$ python -q
>>> import numpy as np
>>> np.set_printoptions(precision=2, suppress=True, linewidth=120)
>>> rnd = lambda a: np.round(a, 2) + 0
>>> J = np.loadtxt("out18.csv", delimiter=",")
>>> J
array([[ 0.,  0.,  0.],
       [-1., -2.,  4.],
       [ 2.,  4., -8.],
       [ 1.,  2., -4.],
       [-1., -2.,  4.]])
>>> f = np.array([5, 2, 1])
>>> np.cross(J[1, :3], J[0, :3])
array([-0.,  0.,  0.])
>>> print(rnd(np.linalg.norm(J, 2) / np.linalg.norm(J)))
1.0
>>> W0 = np.loadtxt("a.csv", delimiter=",")
>>> W0
array([[ 4.,  2.,  1.,  0.],
       [ 0.,  0.,  1.,  0.],
       [ 6.,  3.,  1.,  1.],
       [ 6.,  3.,  1.,  1.],
       [ 8.,  4.,  1.,  4.],
       [ 6.,  3.,  1.,  1.],
       [ 4.,  2.,  1.,  0.],
       [ 0.,  0.,  1.,  0.],
       [ 0.,  0.,  1.,  0.],
       [ 2.,  1.,  1.,  0.],
       [ 2.,  1.,  1.,  0.],
       [ 8.,  4.,  1.,  4.],
       [ 0.,  0.,  1.,  0.],
       [ 8.,  4.,  1.,  4.],
       [ 0.,  0.,  1.,  0.],
       [ 6.,  3.,  1.,  1.],
       [ 6.,  3.,  1.,  1.],
       [ 0.,  0.,  1.,  0.],
       [ 0.,  0.,  1.,  0.],
       [ 0.,  0.,  1.,  0.],
       [10.,  5.,  1.,  7.],
       [ 4.,  2.,  1.,  0.],
       [ 0.,  0.,  1.,  0.],
       [ 0.,  0.,  1.,  0.],
       [ 6.,  3.,  1.,  1.],
       [ 6.,  3.,  1.,  1.],
       [ 8.,  4.,  1.,  4.],
       [ 4.,  2.,  1.,  0.],
       [ 0.,  0.,  1.,  0.],
       [10.,  5.,  1.,  7.],
       [10.,  5.,  1.,  7.]])
>>> x = np.array([1, -9, -3, 1])
>>> W0 @ np.ones(4)
array([ 7.,  1., 11., 11., 17., 11.,  7.,  1.,  1.,  4.,  4., 17.,  1., 17.,  1., 11., 11.,  1.,  1.,  1., 23.,  7.,
        1.,  1., 11., 11., 17.,  7.,  1., 23., 23.])
>>> W0 @ x
array([-17.,  -3., -23., -23., -27., -23., -17.,  -3.,  -3., -10., -10., -27.,  -3., -27.,  -3., -23., -23.,  -3.,
        -3.,  -3., -31., -17.,  -3.,  -3., -23., -23., -27., -17.,  -3., -31., -31.])
>>> np.einsum("ij,j->i", W0, x)
array([-17.,  -3., -23., -23., -27., -23., -17.,  -3.,  -3., -10., -10., -27.,  -3., -27.,  -3., -23., -23.,  -3.,
        -3.,  -3., -31., -17.,  -3.,  -3., -23., -23., -27., -17.,  -3., -31., -31.])
>>> np.sign((W0 @ x).round(6))
array([-1., -1., -1., -1., -1., -1., -1., -1., -1., -1., -1., -1., -1., -1., -1., -1., -1., -1., -1., -1., -1., -1.,
       -1., -1., -1., -1., -1., -1., -1., -1., -1.])
>>> (W0 * x).sum(axis=1)
array([-17.,  -3., -23., -23., -27., -23., -17.,  -3.,  -3., -10., -10., -27.,  -3., -27.,  -3., -23., -23.,  -3.,
        -3.,  -3., -31., -17.,  -3.,  -3., -23., -23., -27., -17.,  -3., -31., -31.])
>>> U, sv, VT = np.linalg.svd(W0)
>>> print(np.argmax(sv[:-1] / (sv[1:] + 1e-6)) + 1)
3
>>> Y = U[:, :3] @ np.diag(sv[:3]) @ VT[:3]
>>> rnd(np.linalg.norm(W0 - Y, 2)), rnd(sv[3])
(np.float64(0.0), np.float64(0.0))
>>> rnd(np.linalg.norm(W0 - Y) / np.linalg.norm(W0))
np.float64(0.0)
>>> rnd(np.abs(W0 - Y).max())
np.float64(0.0)
>>> np.linalg.matrix_rank(W0, rtol=0.05)
np.int64(3)
>>> U, sv, VT = np.linalg.svd(W0)
>>> V = VT[:(sv > 1e-8).sum()]
>>> rng = np.random.default_rng(26)
>>> x = W0[28] + -1 * W0[30] + rng.integers(2) * np.eye(4)[3]
>>> x
array([-10.,  -5.,   0.,  -6.])
>>> rnd(V.T @ V)
array([[0.8, 0.4, 0. , 0. ],
       [0.4, 0.2, 0. , 0. ],
       [0. , 0. , 1. , 0. ],
       [0. , 0. , 0. , 1. ]])
>>> rnd(np.linalg.norm(x - V.T @ V @ x))
np.float64(0.0)
>>> rnd(np.diag(V.T @ V))
array([0.8, 0.2, 1. , 1. ])
>>> W0 @ W0
Traceback (most recent call last):
  File "<python-input-31>", line 1, in <module>
    W0 @ W0
    ~~~^~~~
ValueError: matmul: Input operand 1 has a mismatch in its core dimension 0, with gufunc signature (n?,k),(k,m?)->(n?,m?) (size 31 is different from 4)
>>> cov = W0.T @ W0
>>> np.allclose(cov, cov.T)
True
>>> cov
array([[880., 440., 124., 380.],
       [440., 220.,  62., 190.],
       [124.,  62.,  31.,  44.],
       [380., 190.,  44., 218.]])
>>> rnd(np.linalg.svd(W0, compute_uv=False) ** 2)
array([1288.09,   50.01,   10.9 ,    0.  ])
>>> (W0 @ W0.T).shape
(31, 31)
>>> np.diag(cov)
array([880., 220.,  31., 218.])
>>> np.trace(cov), (W0 ** 2).sum()
(np.float64(1349.0), np.float64(1349.0))
>>> np.linalg.matrix_rank(cov)
np.int64(3)
>>> data = np.load("x.npy")
>>> print(data)
[[  2.01  13.97  -6.    -2.04  -1.98   5.01  -5.01   4.03  -6.02   1.98]
 [  0.04   0.02   0.02   0.01  -0.01  -0.03  -0.04  -0.02   0.01   0.03]
 [-10.02 -15.04 -13.01   6.02  -6.01   1.99  12.     9.    12.02  11.99]
 [ -1.01   3.     2.01  -2.97   2.97   1.99  -2.99   0.02  -0.03  -5.96]
 [ -1.     7.01  -1.99 -11.    -0.98  -0.02  -8.94   7.99  -0.01 -10.01]
 [  8.99 -12.99  18.99   5.02   4.01 -13.01   2.99 -17.01  -3.    -2.  ]
 [ 20.     7.02  21.95 -14.    -0.97 -21.   -17.99 -10.   -15.   -16.03]
 [ 21.    -4.02  11.     2.99 -11.02 -22.98  -2.   -11.02 -14.    11.97]]
>>> np.argsort(-np.linalg.norm(data, axis=0).round(6), kind="stable")[:3]
array([2, 5, 0])
>>> np.linalg.cond(data) > 100
np.True_
>>> mat = np.array([[3, -2, 1, 2, -1, 0, -3, -3],
...     [-2, 0, 2, 0, -1, -2, 2, 2],
...     [-3, 0, -3, 2, 2, -1, -3, 1],
...     [3, 1, 1, 3, 0, -1, -2, 3],
...     [0, 3, -1, 2, 3, 0, 1, -1]])
>>> Y = mat[0, 0] * mat[1:] - np.outer(mat[1:, 0], mat[0])
>>> Y
array([[  0,  -4,   8,   4,  -5,  -6,   0,   0],
       [  0,  -6,  -6,  12,   3,  -3, -18,  -6],
       [  0,   9,   0,   3,   3,  -3,   3,  18],
       [  0,   9,  -3,   6,   9,   0,   3,  -3]])
>>> rnd(mat[:, 0] / mat[0, 0])
array([ 1.  , -0.67, -1.  ,  1.  ,  0.  ])
>>> Y = np.array([[3, 1], [0, -2], [0, 1], [0, -2], [-3, 0], [-1, -1], [-2, 1], [3, 0]])
>>> Y @ mat
Traceback (most recent call last):
  File "<python-input-49>", line 1, in <module>
    Y @ mat
    ~~^~~~~
ValueError: matmul: Input operand 1 has a mismatch in its core dimension 0, with gufunc signature (n?,k),(k,m?)->(n?,m?) (size 5 is different from 2)
>>> np.einsum("ik,kj->ij", mat, Y)
array([[  9,   1],
       [  1,   4],
       [ -5, -12],
       [ 23,  -5],
       [-14, -10]])
>>> np.linalg.matrix_rank(mat @ Y)
np.int64(2)
>>> np.vstack([mat, Y.T]).shape
(7, 8)
>>> theta = np.radians(120)
>>> R = np.eye(8)
>>> R[5, 5] = R[7, 7] = np.cos(theta)
>>> R[5, 7], R[7, 5] = -np.sin(theta), np.sin(theta)
>>> rnd(R)
array([[ 1.  ,  0.  ,  0.  ,  0.  ,  0.  ,  0.  ,  0.  ,  0.  ],
       [ 0.  ,  1.  ,  0.  ,  0.  ,  0.  ,  0.  ,  0.  ,  0.  ],
       [ 0.  ,  0.  ,  1.  ,  0.  ,  0.  ,  0.  ,  0.  ,  0.  ],
       [ 0.  ,  0.  ,  0.  ,  1.  ,  0.  ,  0.  ,  0.  ,  0.  ],
       [ 0.  ,  0.  ,  0.  ,  0.  ,  1.  ,  0.  ,  0.  ,  0.  ],
       [ 0.  ,  0.  ,  0.  ,  0.  ,  0.  , -0.5 ,  0.  , -0.87],
       [ 0.  ,  0.  ,  0.  ,  0.  ,  0.  ,  0.  ,  1.  ,  0.  ],
       [ 0.  ,  0.  ,  0.  ,  0.  ,  0.  ,  0.87,  0.  , -0.5 ]])
>>> Y = mat @ R.T
>>> np.allclose(mat @ mat.T, Y @ Y.T)
True
